$ ipython --no-banner

In [1]: import numpy as np

In [2]: import numpy.linalg as la

In [3]: np.set_printoptions(precision=2, suppress=True, linewidth=100, legacy="1.25")

In [4]: tidy = lambda a: np.round(a, 2) + 0

In [5]: E = np.load("sample2.npy")

In [6]: E
Out[6]: 
array([[ 0.26,  0.45,  0.12],
       [ 0.18,  0.31,  0.08],
       [ 0.35,  0.56,  0.16],
       [ 0.18,  0.31,  0.08],
       [ 0.76,  0.94,  0.41],
       [ 0.67,  0.89,  0.35],
       [-0.35, -0.56, -0.16],
       [-0.49, -0.74, -0.24],
       [ 0.18,  0.31,  0.08],
       [-0.56, -0.81, -0.27],
       [-0.67, -0.89, -0.35],
       [ 0.72,  0.92,  0.38],
       [-0.94, -1.  , -0.64],
       [ 0.96,  1.  ,  0.71],
       [ 0.35,  0.56,  0.16],
       [ 0.18,  0.31,  0.08],
       [ 0.76,  0.94,  0.41],
       [-0.82, -0.97, -0.48],
       [-0.09, -0.16, -0.04],
       [ 0.35,  0.56,  0.16],
       [-0.67, -0.89, -0.35],
       [-0.89, -0.99, -0.56],
       [ 0.91,  0.99,  0.59],
       [ 0.89,  0.99,  0.56]])

In [7]: x = np.array([-4, 3, 2])

In [8]: rhs = E @ x

In [9]: tidy(rhs)
Out[9]: 
array([ 0.55,  0.37,  0.6 ,  0.37,  0.6 ,  0.69, -0.6 , -0.74,  0.37, -0.73, -0.69,  0.64, -0.52,
        0.58,  0.6 ,  0.37,  0.6 , -0.59, -0.2 ,  0.6 , -0.69, -0.53,  0.51,  0.53])

In [10]: print(tidy(la.pinv(E) @ E))
[[1. 0. 0.]
 [0. 1. 0.]
 [0. 0. 1.]]

In [11]: rng = np.random.default_rng(25)

In [12]: rhs = rhs + 0.3 * rng.normal(size=24)

In [13]: tidy(rhs)
Out[13]: 
array([ 0.66,  0.37,  0.44, -0.31,  0.61,  0.97, -0.29, -0.9 ,  1.04, -0.15, -0.76,  0.59, -0.23,
        0.5 ,  0.67,  0.74,  0.96, -0.75, -0.34,  0.44, -0.69, -0.51,  0.39,  0.76])

In [14]: c, *_ = la.lstsq(E, rhs)

In [15]: tidy(E.T @ (rhs - E @ c))
Out[15]: array([0., 0., 0.])

In [16]: [round(float(la.norm(la.solve(E.T @ E + lam * np.eye(3), E.T @ rhs))), 2) for lam in (0, 1, 10, 100)]
Out[16]: [2.54, 0.61, 0.37, 0.11]

In [17]: c.round()
Out[17]: array([-2.,  2., -0.])

In [18]: tidy(la.norm(rhs - E @ c))
Out[18]: 1.39

In [19]: E.shape
Out[19]: (24, 3)

In [20]: la.matrix_rank(E)
Out[20]: 3

In [21]: tidy(E.sum(axis=0))
Out[21]: array([2.22, 3.03, 1.24])

In [22]: print(tidy(E.mean(axis=0)))
[0.09 0.13 0.05]

In [23]: cen = (E - E.mean(axis=0)) / E.std(axis=0)

In [24]: np.argwhere(np.abs(cen) > 2)
Out[24]: array([], shape=(0, 2), dtype=int64)

In [25]: c = la.lstsq(np.delete(cen, 2, axis=1), cen[:, 2])[0]

In [26]: tidy(c)
Out[26]: array([ 1.91, -0.93])

In [27]: mat = np.load("dump.npy")

In [28]: print(mat)
[[-0.9 -0.6  1.   0.6]
 [ 0.9  0.7  1.8  1.7]
 [ 0.6  0.9 -1.1 -0.6]
 [-1.   1.  -1.1 -1.7]
 [ 0.2  0.7  0.7 -0.1]
 [ 0.5 -0.4 -0.2 -1.2]]

In [29]: q, r_ = la.qr(mat)

In [30]: tidy(q.T @ q)
Out[30]: 
array([[1., 0., 0., 0.],
       [0., 1., 0., 0.],
       [0., 0., 1., 0.],
       [0., 0., 0., 1.]])

In [31]: tidy(r_)
Out[31]: 
array([[ 1.81,  0.36,  0.66,  0.95],
       [ 0.  , -1.78,  0.62,  0.75],
       [ 0.  ,  0.  ,  2.52,  2.09],
       [ 0.  ,  0.  ,  0.  ,  1.46]])

In [32]: tidy(q)
Out[32]: 
array([[-0.5 ,  0.24,  0.47, -0.06],
       [ 0.5 , -0.29,  0.65,  0.06],
       [ 0.33, -0.44, -0.42,  0.19],
       [-0.55, -0.67, -0.13, -0.28],
       [ 0.11, -0.37,  0.34, -0.43],
       [ 0.28,  0.28, -0.22, -0.83]])

In [33]: tidy(np.trace(q @ q.T))
Out[33]: 4.0

In [34]: q.shape, r_.shape
Out[34]: ((6, 4), (4, 4))

In [35]: theta = np.radians(60)

In [36]: r_ = np.eye(4)

In [37]: r_[1, 1] = r_[3, 3] = np.cos(theta)

In [38]: r_[1, 3], r_[3, 1] = -np.sin(theta), np.sin(theta)

In [39]: print(tidy(r_))
[[ 1.    0.    0.    0.  ]
 [ 0.    0.5   0.   -0.87]
 [ 0.    0.    1.    0.  ]
 [ 0.    0.87  0.    0.5 ]]

In [40]: A2 = mat @ r_.T

In [41]: tidy(A2)
Out[41]: 
array([[-0.9 , -0.82,  1.  , -0.22],
       [ 0.9 , -1.12,  1.8 ,  1.46],
       [ 0.6 ,  0.97, -1.1 ,  0.48],
       [-1.  ,  1.97, -1.1 ,  0.02],
       [ 0.2 ,  0.44,  0.7 ,  0.56],
       [ 0.5 ,  0.84, -0.2 , -0.95]])

In [42]: print(np.allclose(mat @ mat.T, A2 @ A2.T))
True

In [43]: np.allclose(la.norm(mat, axis=1), la.norm(A2, axis=1))
Out[43]: True

In [44]: A2 = np.array([[-2, -2, 1], [0, -2, 2], [-1, 0, -1], [2, -2, 0]])

In [45]: print(tidy(A2.T @ mat.T))
[[ 2.  -0.2 -1.3 -0.3 -1.3 -3.2]
 [ 1.8 -6.6 -1.8  3.4 -1.6  2.2]
 [-3.1  0.5  3.5  2.1  0.9 -0.1]]

In [46]: tidy(np.einsum("ij->j", mat))
Out[46]: array([ 0.3,  2.3,  1.1, -1.3])

In [47]: print(tidy(np.einsum("ij,ij->i", mat, mat)))
[2.53 7.43 2.74 6.1  1.03 1.89]

In [48]: la.matrix_rank(np.vstack([mat, A2.T]))
Out[48]: 4

In [49]: W0 = np.loadtxt("m.csv", delimiter=",")

In [50]: tidy(W0)
Out[50]: 
array([[-0.5 ,  0.  ,  0.87],
       [ 0.  ,  1.  ,  0.  ],
       [-0.87,  0.  , -0.5 ]])

In [51]: x = np.array([-2, -4, 5])

In [52]: print(tidy(np.sort(np.abs(np.degrees(np.angle(la.eigvals(W0)))))))
[  0. 120. 120.]

In [53]: 3 - la.matrix_rank(W0 - np.eye(3), tol=1e-8)
Out[53]: 1

In [54]: print([p for p in range(1, 25) if np.allclose(la.matrix_power(W0, p), np.eye(3))])
[3, 6, 9, 12, 15, 18, 21, 24]

In [55]: tidy(la.inv(W0))
Out[55]: 
array([[-0.5 ,  0.  , -0.87],
       [ 0.  ,  1.  ,  0.  ],
       [ 0.87,  0.  , -0.5 ]])

In [56]: tidy(W0.T @ (W0 @ x))
Out[56]: array([-2., -4.,  5.])

In [57]: W0[:, 0] @ W0[:, 1]
Out[57]: 0.0

In [58]: tidy(la.norm(W0, axis=0))
Out[58]: array([1., 1., 1.])

In [59]: tidy(W0.T @ W0)
Out[59]: 
array([[1., 0., 0.],
       [0., 1., 0.],
       [0., 0., 1.]])

In [60]: tidy(la.svd(W0, compute_uv=False))
Out[60]: array([1., 1., 1.])

In [61]: P = np.triu(np.array([[-3, -3, -3], [-2, -1, 3], [0, 0, -1]]), 1) + np.eye(3)

In [62]: A2 = P @ W0 @ la.inv(P)

In [63]: np.trace(A2), tidy(np.trace(W0))
Out[63]: (0.0, 0.0)

In [64]: r0, r1 = W0[2], W0[1]

In [65]: tidy(r0 @ r0)
Out[65]: 1.0

In [66]: p = (r0 @ r1) / (r0 @ r0) * r0

In [67]: la.matrix_rank(np.outer(r0, r1))
Out[67]: 1

In [68]: print(tidy(np.outer(r0, r1)))
[[ 0.   -0.87  0.  ]
 [ 0.    0.    0.  ]
 [ 0.   -0.5   0.  ]]

In [69]: p
Out[69]: array([-0.,  0., -0.])

In [70]: r0 = np.array([0, 0, 1])

In [71]: A2 = W0 + np.outer(r0, np.eye(3)[0])

In [72]: la.matrix_rank(la.inv(A2) - la.inv(W0), tol=1e-8)
Out[72]: 1

In [73]: feats = np.load("run4.npy")

In [74]: feats
Out[74]: 
array([[2, 0, 0],
       [0, 6, 0],
       [0, 0, 7]])

In [75]: # triangular

In [76]: w, evecs = la.eigh(feats)

In [77]: x = np.array([1, 2, 2])

In [78]: evecs * np.abs(w) @ evecs.T
Out[78]: 
array([[2., 0., 0.],
       [0., 6., 0.],
       [0., 0., 7.]])

In [79]: evecs * np.maximum(w, 0) @ evecs.T
Out[79]: 
array([[2., 0., 0.],
       [0., 6., 0.],
       [0., 0., 7.]])

In [80]: x @ feats @ x / (x @ x), w[0], w[-1]
Out[80]: (6.0, 2.0, 7.0)

In [81]: lab = rng.permutation(3)

In [82]: A2 = feats[:, lab] * rng.choice([-1, 1], 3)

In [83]: A2
Out[83]: 
array([[ 0,  0,  2],
       [-6,  0,  0],
       [ 0,  7,  0]])

In [84]: left, _, vt = la.svd(feats.T @ A2)

In [85]: tidy(la.lstsq(feats, A2)[0])
Out[85]: 
array([[ 0.,  0.,  1.],
       [-1.,  0.,  0.],
       [ 0.,  1.,  0.]])

In [86]: tidy(left @ vt)
Out[86]: 
array([[ 0.,  0.,  1.],
       [-1.,  0.,  0.],
       [ 0.,  1.,  0.]])

In [87]: r0 = np.array([2, 5, 5, 2, 1, 2, 5])

In [88]: r1 = np.array([-2, -1, 0, 0, 1])

In [89]: F = np.outer(r0, r1)

In [90]: F
Out[90]: 
array([[ -4,  -2,   0,   0,   2],
       [-10,  -5,   0,   0,   5],
       [-10,  -5,   0,   0,   5],
       [ -4,  -2,   0,   0,   2],
       [ -2,  -1,   0,   0,   1],
       [ -4,  -2,   0,   0,   2],
       [-10,  -5,   0,   0,   5]])

In [91]: # looks like rank 1

In [92]: left, sigma, vt = la.svd(F)

In [93]: tidy(sigma)
Out[93]: array([22.98,  0.  ,  0.  ,  0.  ,  0.  ])

In [94]: print(np.argmax(sigma[:-1] / (sigma[1:] + 1e-6)) + 1)
1

In [95]: A2 = left[:, :1] @ np.diag(sigma[:1]) @ vt[:1]

In [96]: la.matrix_rank(F, rtol=0.05)
Out[96]: 1

In [97]: tidy(A2)
Out[97]: 
array([[ -4.,  -2.,   0.,   0.,   2.],
       [-10.,  -5.,   0.,   0.,   5.],
       [-10.,  -5.,   0.,   0.,   5.],
       [ -4.,  -2.,   0.,   0.,   2.],
       [ -2.,  -1.,   0.,   0.,   1.],
       [ -4.,  -2.,   0.,   0.,   2.],
       [-10.,  -5.,   0.,   0.,   5.]])

In [98]: tidy(la.norm(F - A2) / la.norm(F))
Out[98]: 0.0

In [99]: [round(float(x), 2) for x in la.svd(F, compute_uv=False)[:3]]
Out[99]: [22.98, 0.0, 0.0]

In [100]: A2 = np.array([[1], [2], [-8], [0]])

In [101]: X = np.block([[np.zeros((4, 4)), A2], [A2.T, np.zeros((1, 1))]])

In [102]: X
Out[102]: 
array([[ 0.,  0.,  0.,  0.,  1.],
       [ 0.,  0.,  0.,  0.,  2.],
       [ 0.,  0.,  0.,  0., -8.],
       [ 0.,  0.,  0.,  0.,  0.],
       [ 1.,  2., -8.,  0.,  0.]])

In [103]: tidy(np.poly(X))
Out[103]: array([  1.,   0., -69.,   0.,   0.,   0.])

In [104]: np.einsum("ij,ji->", X, X)
Out[104]: 138.0

In [105]: tidy(la.det(2 * X)), tidy(la.det(X))
Out[105]: (0.0, 0.0)

In [106]: print(tidy(la.eigvals(X).sum().real))
0.0

In [107]: P = np.triu(np.array([[1, -1, 2, 0, -1],
     ...:     [-2, -2, -1, -1, 0],
     ...:     [0, -2, -1, 2, -1],
     ...:     [0, 1, -2, -1, 1],
     ...:     [1, -1, 0, 0, 2]]), 1) + np.eye(5)

In [108]: A2 = P @ X @ la.inv(P)

In [109]: np.trace(A2), np.trace(X)
Out[109]: (0.0, 0.0)

In [110]: tidy(la.det(A2))
Out[110]: 0.0

In [111]: la.matrix_rank(A2)
Out[111]: 2

In [112]: A2
Out[112]: 
array([[ -1.,  -3.,   7., -17.,   6.],
       [  0.,   0.,   0.,   0.,  10.],
       [ -1.,  -3.,   7., -17.,  15.],
       [  1.,   3.,  -7.,  17., -23.],
       [  1.,   3.,  -7.,  17., -23.]])

In [113]: A2 = np.array([[-0.4, -1.0, -0.5],
     ...:     [0.3, -1.9, 1.0],
     ...:     [1.7, -1.0, 0.9],
     ...:     [-0.3, 0.0, 0.4],
     ...:     [-1.8, -0.9, -0.4],
     ...:     [-0.4, 0.8, -1.2],
     ...:     [0.4, -0.9, -0.6]])

In [114]: W2 = np.array([[1.6, -0.9, 0.2, 0.9], [-1.1, -0.7, 0.3, 0.5], [-0.2, 1.0, 0.4, 1.4]])

In [115]: K = A2 @ W2

In [116]: print(tidy(K))
[[ 0.56  0.56 -0.58 -1.56]
 [ 2.37  2.06 -0.11  0.72]
 [ 3.64  0.07  0.4   2.29]
 [-0.56  0.67  0.1   0.29]
 [-1.81  1.85 -0.79 -2.63]
 [-1.28 -1.4  -0.32 -1.64]
 [ 1.75 -0.33 -0.43 -0.93]]

In [117]: left, sigma, vt = la.svd(K, full_matrices=False)

In [118]: print(tidy(sigma))
[6.21 3.6  2.57 0.  ]

In [119]: tidy(np.abs(vt[0]))
Out[119]: array([0.79, 0.05, 0.12, 0.59])

In [120]: (sigma > 1e-8).sum()
Out[120]: 3

In [121]: rk = la.matrix_rank(K)

In [122]: rk
Out[122]: 3

In [123]: null = la.svd(K)[2][rk:].T

In [124]: [int(la.matrix_rank(np.delete(K, i, axis=0))) for i in range(7)]
Out[124]: [3, 3, 3, 3, 3, 3, 3]

In [125]: print([int(la.matrix_rank(K[:, :j + 1])) for j in range(4)])
[1, 2, 3, 3]

In [126]: tidy(null @ null.T)
Out[126]: 
array([[ 0.01,  0.  ,  0.08, -0.03],
       [ 0.  ,  0.  ,  0.06, -0.02],
       [ 0.08,  0.06,  0.9 , -0.29],
       [-0.03, -0.02, -0.29,  0.09]])

In [127]: print(la.matrix_rank(K.T @ K), la.matrix_rank(K @ K.T))
3 3

In [128]: print([int(la.matrix_rank(K[:i])) for i in range(1, len(K) + 1)])
[1, 2, 3, 3, 3, 3, 3]
